% python3 -q
>>> import numpy as np
>>> np.set_printoptions(precision=1, suppress=True, linewidth=100)
>>> def rd(a):
...     return np.round(a, 1) + 0
... 
>>> X = np.load("a.npy")
>>> print(X)
[[-14  -6   0   0]
 [ 18  10   0   0]
 [-14  -6  14   6]
 [ 18  10 -18 -10]]
>>> x = np.array([2, 2, 1, 0])
>>> rhs = X @ x
>>> coef, lr = np.zeros(4), 1 / np.linalg.norm(X, 2) ** 2
>>> for i in range(50):
...     coef -= lr * X.T @ (X @ coef - rhs)
...     if i % 10 == 0: print(i, round(np.linalg.norm(X @ coef - rhs), 1))
... 
0 29.4
10 6.4
20 2.3
30 1.9
40 1.8
>>> print(rd(np.linalg.cond(X)))
53.5
>>> print(rd(coef))
[2.4 1.3 0.8 0.4]
>>> rng = np.random.default_rng(999)
>>> B = X + rng.integers(-2, 3, (4, 2)) @ rng.integers(-2, 3, (2, 4))
>>> print(B)
[[-20 -12  -2   5]
 [ 26  18   0  -6]
 [-12  -4  20   3]
 [ 20  12 -12 -13]]
>>> print(B - X)
[[-6 -6 -2  5]
 [ 8  8  0 -6]
 [ 2  2  6 -3]
 [ 2  2  6 -3]]
>>> print(np.abs(B - X).sum(axis=1))
[19 22 13 13]
>>> print(rd(np.linalg.svd(B - X, compute_uv=False)))
[17.6  7.7  0.   0. ]
>>> A = np.array([[1, 0, 4, 0], [0, 4, 12, 10], [4, 12, 52, 30], [0, 10, 30, 25]])
>>> rk = np.linalg.matrix_rank(A)
>>> print(rk)
2
>>> ns = np.linalg.svd(A)[2][rk:].T
>>> print(rd(A @ ns))
[[0. 0.]
 [0. 0.]
 [0. 0.]
 [0. 0.]]
>>> B = np.array([[0, 0], [0, -1]])
>>> W2 = np.array([[-1, -2, 0], [-1, 1, -3], [1, -1, 1]])
>>> feats = np.block([[B, np.zeros((2, 3))], [np.zeros((3, 2)), W2]])
>>> print(feats)
[[ 0.  0.  0.  0.  0.]
 [ 0. -1.  0.  0.  0.]
 [ 0.  0. -1. -2.  0.]
 [ 0.  0. -1.  1. -3.]
 [ 0.  0.  1. -1.  1.]]
>>> rk = np.linalg.matrix_rank(feats)
>>> print(rk)
4
>>> ns = np.linalg.svd(feats)[2][rk:].T
>>> print([int(np.linalg.matrix_rank(feats[:i])) for i in range(1, len(feats) + 1)])
[0, 1, 2, 3, 4]
>>> print(ns[:, 0] / ns[np.abs(ns[:, 0]).round(6).argmax(), 0])
[1. 0. 0. 0. 0.]
>>> lab = rng.permutation(5)
>>> print(lab)
[0 1 2 4 3]
>>> B = feats[lab][:, lab]
>>> print(np.trace(B))
0.0
>>> print(B)
[[ 0.  0.  0.  0.  0.]
 [ 0. -1.  0.  0.  0.]
 [ 0.  0. -1.  0. -2.]
 [ 0.  0.  1.  1. -1.]
 [ 0.  0. -1. -3.  1.]]
>>> print(np.diag(B))
[ 0. -1. -1.  1.  1.]
>>> print(np.allclose(B, feats))
False
>>> P = np.triu(np.array([[1, -1, 0, -1], [-2, 2, 2, -1], [1, 1, 1, -2], [-1, -1, 1, 0]]), 1) + np.eye(4)
>>> B = P @ A @ np.linalg.inv(P)
>>> print(np.trace(B), np.trace(A))
82.0 82
>>> print(rd(np.linalg.det(B)))
0.0
>>> data = np.minimum.outer(np.arange(1, 7), np.arange(1, 7)) * 2
>>> print(data)
[[ 2  2  2  2  2  2]
 [ 2  4  4  4  4  4]
 [ 2  4  6  6  6  6]
 [ 2  4  6  8  8  8]
 [ 2  4  6  8 10 10]
 [ 2  4  6  8 10 12]]
>>> x = np.ones(6)
>>> for _ in range(5):
...     x = data @ x
...     x /= np.linalg.norm(x)
...     print(round(x @ data @ x, 1))
... 
34.4
34.4
34.4
34.4
34.4
>>> print(rd(x))
[0.1 0.3 0.4 0.5 0.5 0.6]
>>> print(rd(np.linalg.eigvalsh(data)[-1]))
34.4
>>> r0 = np.array([-4, -4, 0, -2, -3, 2])
>>> B = data + np.outer(r0, np.eye(6)[1])
>>> print(np.linalg.matrix_rank(B - data))
1
>>> low = np.linalg.cholesky(data)
>>> print(rd(low @ low.T))
[[ 2.  2.  2.  2.  2.  2.]
 [ 2.  4.  4.  4.  4.  4.]
 [ 2.  4.  6.  6.  6.  6.]
 [ 2.  4.  6.  8.  8.  8.]
 [ 2.  4.  6.  8. 10. 10.]
 [ 2.  4.  6.  8. 10. 12.]]
>>> print(rd(data / np.sqrt(np.outer(np.diag(data), np.diag(data)))))
[[1.  0.7 0.6 0.5 0.4 0.4]
 [0.7 1.  0.8 0.7 0.6 0.6]
 [0.6 0.8 1.  0.9 0.8 0.7]
 [0.5 0.7 0.9 1.  0.9 0.8]
 [0.4 0.6 0.8 0.9 1.  0.9]
 [0.4 0.6 0.7 0.8 0.9 1. ]]
>>> print(rd(low))
[[1.4 0.  0.  0.  0.  0. ]
 [1.4 1.4 0.  0.  0.  0. ]
 [1.4 1.4 1.4 0.  0.  0. ]
 [1.4 1.4 1.4 1.4 0.  0. ]
 [1.4 1.4 1.4 1.4 1.4 0. ]
 [1.4 1.4 1.4 1.4 1.4 1.4]]
>>> print(rd(np.prod(np.diag(low)) ** 2), rd(np.linalg.det(data)))
64.0 64.0
>>> print(np.linalg.eigvalsh(data).min() > 0)
True
>>> print(rd(np.diag(low) ** 2))
[2. 2. 2. 2. 2. 2.]
>>> arr = np.loadtxt("block9.csv", delimiter=",")
>>> print(rd(arr))
[[ 0.6 -0.5  0.2 -0.5  0.2  0.1]
 [-0.5  0.3  0.3 -0.7  0.3  0.1]
 [ 0.2  0.3  0.9  0.3 -0.1  0. ]
 [-0.5 -0.7  0.3  0.3  0.3  0.1]
 [ 0.2  0.3 -0.1  0.3  0.9  0. ]
 [ 0.1  0.1  0.   0.1  0.   1. ]]
>>> print(rd(arr.T @ arr))
[[1. 0. 0. 0. 0. 0.]
 [0. 1. 0. 0. 0. 0.]
 [0. 0. 1. 0. 0. 0.]
 [0. 0. 0. 1. 0. 0.]
 [0. 0. 0. 0. 1. 0.]
 [0. 0. 0. 0. 0. 1.]]
>>> print(rd(arr[:, 1] @ arr[:, 3]))
0.0
>>> print(rd(np.linalg.norm(arr, axis=0)))
[1. 1. 1. 1. 1. 1.]
>>> print(rd(np.linalg.svd(arr, compute_uv=False)))
[1. 1. 1. 1. 1. 1.]
>>> lab = rng.permutation(6)
>>> print(lab)
[4 2 5 1 3 0]
>>> B = arr[lab][:, lab]
>>> print(rd(np.sort(np.abs(np.linalg.eigvals(B)))))
[1. 1. 1. 1. 1. 1.]
>>> print(np.trace(B))
4.0
>>> print(np.allclose(B, arr))
False
>>> print(rd(np.linalg.det(B)), rd(np.linalg.det(arr[lab])))
-1.0 1.0
>>> E = np.loadtxt("run9.csv", delimiter=",")
>>> print(rd(E))
[[-0.1 -0.6  0.2 -0.1 -0.4  0.3]
 [-0.1 -0.4 -0.5  0.1  0.1  0.5]
 [ 0.2 -0.4 -0.6 -0.2  0.3 -0.4]
 [ 0.1 -0.1 -0.1 -0.2 -0.4 -0.4]
 [ 0.4 -0.4  0.4 -0.1 -0.2 -0.3]
 [-0.5 -0.1 -0.2  0.5 -0.4 -0.4]
 [ 0.7  0.2 -0.3  0.5 -0.3  0.1]
 [ 0.  -0.3  0.3  0.6  0.5 -0.1]]
>>> cov = E.T @ E
>>> print(rd(np.diag(cov)))
[1. 1. 1. 1. 1. 1.]
>>> print(rd(np.linalg.svd(E, compute_uv=False) ** 2))
[1. 1. 1. 1. 1. 1.]
>>> print((E @ E.T).shape)
(8, 8)
>>> print(rd(np.linalg.eigvalsh(cov)[::-1]))
[1. 1. 1. 1. 1. 1.]
>>> print(np.allclose(cov, cov.T))
True
>>> print(np.linalg.matrix_rank(cov))
6
>>> print(rd(E.reshape(2, -1)))
[[-0.1 -0.6  0.2 -0.1 -0.4  0.3 -0.1 -0.4 -0.5  0.1  0.1  0.5  0.2 -0.4 -0.6 -0.2  0.3 -0.4  0.1
  -0.1 -0.1 -0.2 -0.4 -0.4]
 [ 0.4 -0.4  0.4 -0.1 -0.2 -0.3 -0.5 -0.1 -0.2  0.5 -0.4 -0.4  0.7  0.2 -0.3  0.5 -0.3  0.1  0.
  -0.3  0.3  0.6  0.5 -0.1]]
>>> print(rd(E.reshape(-1, 2)))
[[-0.1 -0.6]
 [ 0.2 -0.1]
 [-0.4  0.3]
 [-0.1 -0.4]
 [-0.5  0.1]
 [ 0.1  0.5]
 [ 0.2 -0.4]
 [-0.6 -0.2]
 [ 0.3 -0.4]
 [ 0.1 -0.1]
 [-0.1 -0.2]
 [-0.4 -0.4]
 [ 0.4 -0.4]
 [ 0.4 -0.1]
 [-0.2 -0.3]
 [-0.5 -0.1]
 [-0.2  0.5]
 [-0.4 -0.4]
 [ 0.7  0.2]
 [-0.3  0.5]
 [-0.3  0.1]
 [ 0.  -0.3]
 [ 0.3  0.6]
 [ 0.5 -0.1]]
>>> t3 = E.reshape(8, 2, -1)
>>> print(np.einsum("ihd,jhd->hij", t3, t3).shape)
(2, 8, 8)
>>> print(t3.shape)
(8, 2, 3)
>>> print(rd(np.swapaxes(t3, 1, 2)[3]))
[[ 0.1 -0.2]
 [-0.1 -0.4]
 [-0.1 -0.4]]
>>> print(rd(E.sum(axis=0)))
[ 0.8 -2.1 -0.7  1.1 -0.7 -0.7]
>>> print(E.shape)
(8, 6)
>>> print(rd(np.abs(E).max()))
0.7
>>> K = np.loadtxt("x.csv", delimiter=",")
>>> print(K)
[[ 1.  9.  9.  8.]
 [ 9.  5.  6.  7.]
 [ 0.  0.  0.  0.]
 [12.  6. 13. 15.]
 [ 3.  1.  7.  8.]
 [ 3.  1.  7.  8.]
 [ 0.  0.  0.  0.]
 [ 3.  1.  7.  8.]
 [10. 14. 15. 15.]
 [ 0.  0.  0.  0.]
 [ 3.  9. 17. 17.]
 [10. 14. 15. 15.]
 [ 1.  9.  9.  8.]
 [14.  6. 21. 24.]
 [ 0.  0.  0.  0.]
 [10. 14. 15. 15.]
 [ 4. 10. 16. 16.]
 [ 2.  0.  8.  9.]
 [12.  6. 13. 15.]
 [ 2.  0.  8.  9.]]
>>> W1 = np.array([[1, 0, 2, -2, 2],
...     [1, -1, 2, 0, 2],
...     [2, 2, -1, 0, -2],
...     [1, -2, -1, -1, 1]])
>>> coef = np.array([-2, 2, 3, -2, -2])
>>> act = np.maximum(K @ W1 + coef, 0)
>>> print(np.linalg.matrix_rank(act))
4
>>> print(rd((act > 0).mean(axis=0)))
[0.8 0.2 0.6 0.  0.6]
>>> W2 = np.array([[1, 0], [3, 2], [0, 2], [3, 2], [0, 2]])
>>> print((act @ W2).round(6).argmax(axis=1))
[0 1 1 1 0 0 1 0 1 1 0 1 0 0 1 1 0 0 1 0]
>>> print(act @ W2)
[[ 34.  28.]
 [ 31.  78.]
 [  6.  10.]
 [ 57.  68.]
 [ 24.   0.]
 [ 24.   0.]
 [  6.  10.]
 [ 24.   0.]
 [ 67. 104.]
 [  6.  10.]
 [ 61.  10.]
 [ 67. 104.]
 [ 34.  28.]
 [ 84.  40.]
 [  6.  10.]
 [ 67. 104.]
 [ 60.  20.]
 [ 25.   0.]
 [ 57.  68.]
 [ 25.   0.]]
